% python3 -q
>>> import numpy as np
>>> np.set_printoptions(precision=2, suppress=True, linewidth=160, legacy="1.25")
>>> K = np.load("layer11.npy")
>>> print(K)
[[ 0.39 -2.13  0.29  0.05 -0.43 -0.82 -4.32]
 [-0.17  1.11 -0.08 -0.74 -0.84  0.31  1.06]
 [-0.29  1.24  0.11 -1.94 -3.15  0.41 -1.01]
 [ 0.06 -0.9   0.45 -0.59 -1.29 -0.4  -3.1 ]
 [-0.22  1.13  0.09 -1.98 -3.14  0.39 -1.  ]
 [-0.37  2.2  -0.18 -1.35 -1.83  0.73  2.25]
 [-0.12  0.99 -0.35  0.64  1.35  0.37  3.27]
 [ 0.19 -1.07  0.15  0.69  0.88 -0.36 -1.06]
 [ 0.17 -1.06  0.04  0.75  0.9  -0.45 -1.11]
 [ 0.25 -1.29 -0.09  2.02  3.03 -0.4   1.  ]
 [ 0.   -0.07 -0.02  0.04  0.07 -0.03  0.08]
 [ 0.18 -2.07  0.55 -1.15 -2.56 -0.79 -6.4 ]
 [ 0.19 -1.96  0.64 -1.14 -2.59 -0.85 -6.39]
 [ 0.4  -1.28 -0.31  3.31  5.39 -0.48  3.06]
 [ 0.2  -1.13  0.15  0.67  0.97 -0.46 -1.11]
 [-0.5   2.29 -0.05 -2.71 -4.08  0.76  0.15]
 [ 0.11 -1.01  0.22 -0.69 -1.28 -0.48 -3.18]
 [ 0.02 -0.81  0.49 -1.84 -3.47 -0.48 -5.21]
 [-0.03  0.92 -0.57  1.94  3.49  0.35  5.32]
 [-0.59  2.25 -0.01 -2.69 -3.95  0.72  0.09]
 [ 0.35 -1.28 -0.07  2.06  3.13 -0.43  0.98]
 [ 0.07 -0.98  0.35 -0.56 -1.33 -0.39 -3.2 ]
 [-0.27  2.   -0.41 -0.14  0.42  0.86  4.37]
 [-0.25  1.98 -0.41 -0.11  0.43  0.87  4.29]
 [ 0.54 -2.34 -0.05  2.7   4.   -0.9  -0.14]
 [ 0.12 -0.98  0.37 -0.59 -1.28 -0.45 -3.14]
 [ 0.35 -1.33 -0.23  3.4   5.34 -0.48  3.03]
 [-0.08  1.02 -0.2   0.58  1.29  0.49  3.23]
 [ 0.5  -2.31 -0.15  3.93  6.18 -0.84  2.02]
 [-0.25  0.26  0.4  -2.52 -4.36  0.03 -4.13]
 [-0.06  0.96 -0.21  0.51  1.3   0.41  3.23]
 [-0.17  1.06 -0.38  0.53  1.35  0.41  3.17]
 [ 0.05 -0.13 -0.19  1.28  2.14 -0.06  2.19]
 [-0.02  0.9  -0.47  1.91  3.43  0.44  5.35]
 [-0.05 -0.82  0.44 -1.92 -3.43 -0.46 -5.26]
 [ 0.39 -1.28 -0.29  3.37  5.25 -0.38  3.12]
 [-0.23  1.99 -0.58  1.18  2.68  0.77  6.43]
 [ 0.2  -0.05 -0.21  1.2   2.17 -0.02  2.14]
 [-0.14  1.02 -0.34  0.52  1.35  0.41  3.27]
 [ 0.46 -2.23  0.13  1.54  1.79 -0.74 -2.23]
 [-0.21  2.09 -0.37 -0.09  0.47  0.74  4.31]
 [ 0.16 -1.01  0.27 -0.63 -1.29 -0.44 -3.17]]
>>> Xc = (K - K.mean(axis=0)) / K.std(axis=0)
>>> print(np.argwhere(np.abs(Xc) > 2))
[[12  2]
 [19  0]
 [28  3]
 [28  4]]
>>> print(Xc.std(axis=0))
[1. 1. 1. 1. 1. 1. 1.]
>>> beta = np.linalg.lstsq(np.delete(Xc, 3, axis=1), Xc[:, 3])[0]
>>> print(beta)
[-0.02 -0.33  0.02  0.8   0.03  0.2 ]
>>> x0 = np.array([1, 1, 1, -1, 0, -2, 1])
>>> h1 = np.maximum(K @ x0, 0)
>>> print(K.T @ h1)
[-11.12  79.89 -15.62  -2.95  18.64  30.28 169.59]
>>> A = np.array([[36, 18, -3, -6, -18],
...     [18, 14, -3, -2, -14],
...     [-3, -3, 23, -5, 3],
...     [-6, -2, -5, 6, 2],
...     [-18, -14, 3, 2, 14]])
>>> # symmetric, so the eigenvalues are real
>>> print(A @ np.linalg.pinv(A) @ A)
[[ 36.  18.  -3.  -6. -18.]
 [ 18.  14.  -3.  -2. -14.]
 [ -3.  -3.  23.  -5.   3.]
 [ -6.  -2.  -5.   6.   2.]
 [-18. -14.   3.   2.  14.]]
>>> print(np.abs(np.diag(np.linalg.qr(A)[1])) > 1e-9)
[ True  True  True  True False]
>>> print(np.linalg.lstsq(A[:-1].T, A[-1])[2])
4
>>> print(np.allclose(A[:-1].T @ np.linalg.lstsq(A[:-1].T, A[-1])[0], A[-1]))
True
>>> print(np.unique(A.round(6), axis=0).shape)
(5, 5)
>>> w, vecs = np.linalg.eigvalsh(A)
Traceback (most recent call last):
  File "<python-input-19>", line 1, in <module>
    w, vecs = np.linalg.eigvalsh(A)
    ^^^^^^^
ValueError: too many values to unpack (expected 2)
>>> w, vecs = np.linalg.eigh(A)
>>> print(np.round(np.linalg.svd(A, compute_uv=False), 2) + 0)
[59.09 24.25  6.62  3.03  0.  ]
>>> print(vecs @ np.diag(w) @ vecs.T)
[[ 36.  18.  -3.  -6. -18.]
 [ 18.  14.  -3.  -2. -14.]
 [ -3.  -3.  23.  -5.   3.]
 [ -6.  -2.  -5.   6.   2.]
 [-18. -14.   3.   2.  14.]]
>>> print((w > 1e-8).sum(), (w < -1e-8).sum())
4 0
>>> print(np.unique(w.round(6) + 0, return_counts=True)[1])
[1 1 1 1 1]
>>> print(np.round(vecs.T @ vecs, 2) + 0)
[[1. 0. 0. 0. 0.]
 [0. 1. 0. 0. 0.]
 [0. 0. 1. 0. 0.]
 [0. 0. 0. 1. 0.]
 [0. 0. 0. 0. 1.]]
